>>> import numpy as np
>>> np.set_printoptions(suppress=True, linewidth=200)
>>> rd = lambda a: np.round(a, 1) + 0
>>> rng = np.random.default_rng(154957)
>>> feats = np.eye(4, dtype=int)[rng.permutation(4)] * np.array([-3, 3, 2, -2])
>>> feats
array([[ 0,  3,  0,  0],
       [-3,  0,  0,  0],
       [ 0,  0,  2,  0],
       [ 0,  0,  0, -2]])
>>> # splits into 3 blocks
>>> rd(np.linalg.det(feats.T))
np.float64(-36.0)
>>> rd(np.linalg.eigvals(feats).sum().real)
np.float64(0.0)
>>> rd(np.poly(feats))
array([  1.,   0.,   5.,   0., -36.])
>>> rd(np.linalg.det(feats[::-1]))
np.float64(-36.0)
>>> np.kron(np.eye(2, dtype=int), feats)
array([[ 0,  3,  0,  0,  0,  0,  0,  0],
       [-3,  0,  0,  0,  0,  0,  0,  0],
       [ 0,  0,  2,  0,  0,  0,  0,  0],
       [ 0,  0,  0, -2,  0,  0,  0,  0],
       [ 0,  0,  0,  0,  0,  3,  0,  0],
       [ 0,  0,  0,  0, -3,  0,  0,  0],
       [ 0,  0,  0,  0,  0,  0,  2,  0],
       [ 0,  0,  0,  0,  0,  0,  0, -2]])
>>> rd(np.linalg.det(2 * feats)), rd(np.linalg.det(feats))
(np.float64(-576.0), np.float64(-36.0))
>>> q, Rm = np.linalg.qr(feats)
>>> np.abs(np.diag(Rm))
array([3., 3., 2., 2.])
>>> Rm
array([[-3.,  0.,  0.,  0.],
       [ 0.,  3.,  0.,  0.],
       [ 0.,  0.,  2.,  0.],
       [ 0.,  0.,  0., -2.]])
>>> np.allclose(Rm.T @ Rm, feats.T @ feats)
True
>>> q @ Rm
array([[ 0.,  3.,  0.,  0.],
       [-3.,  0.,  0.,  0.],
       [ 0.,  0.,  2.,  0.],
       [ 0.,  0.,  0., -2.]])
>>> q.shape, Rm.shape
((4, 4), (4, 4))
>>> q.T @ q
array([[1., 0., 0., 0.],
       [0., 1., 0., 0.],
       [0., 0., 1., 0.],
       [0., 0., 0., 1.]])
>>> abs(Rm[0, 0]), rd(np.linalg.norm(feats[:, 0]))
(np.float64(3.0), np.float64(3.0))
>>> x = np.array([1, 0, 2, 1])
>>> rhs = feats @ x
>>> c, lr = np.zeros(4), 1 / np.linalg.norm(feats, 2) ** 2
>>> for i in range(10):
...     c -= lr * feats.T @ (feats @ c - rhs)
...     if i % 2 == 0: print(i, round(np.linalg.norm(feats @ c - rhs), 1))
... 
0 2.5
2 0.8
4 0.2
6 0.1
8 0.0
>>> rd(np.linalg.cond(feats))
np.float64(1.5)
>>> lab = rng.permutation(4)
>>> A2 = feats[:, lab] * rng.choice([-1, 1], 4)
>>> A2
array([[ 0, -3,  0,  0],
       [ 0,  0,  0,  3],
       [ 2,  0,  0,  0],
       [ 0,  0,  2,  0]])
>>> Uu, _, Vt = np.linalg.svd(feats.T @ A2)
>>> rd(np.linalg.lstsq(feats, A2)[0])
array([[ 0.,  0.,  0., -1.],
       [ 0., -1.,  0.,  0.],
       [ 1.,  0.,  0.,  0.],
       [ 0.,  0., -1.,  0.]])
>>> lab
array([2, 1, 3, 0])
>>> q = feats.astype(float).copy()
>>> for j in range(4):
...     q[:, j] -= q[:, :j] @ (q[:, :j].T @ q[:, j])
...     q[:, j] /= np.linalg.norm(q[:, j])
... 
>>> q
array([[ 0.,  1.,  0.,  0.],
       [-1.,  0.,  0.,  0.],
       [ 0.,  0.,  1.,  0.],
       [ 0.,  0.,  0., -1.]])
>>> q.T @ q
array([[1., 0., 0., 0.],
       [0., 1., 0., 0.],
       [0., 0., 1., 0.],
       [0., 0., 0., 1.]])
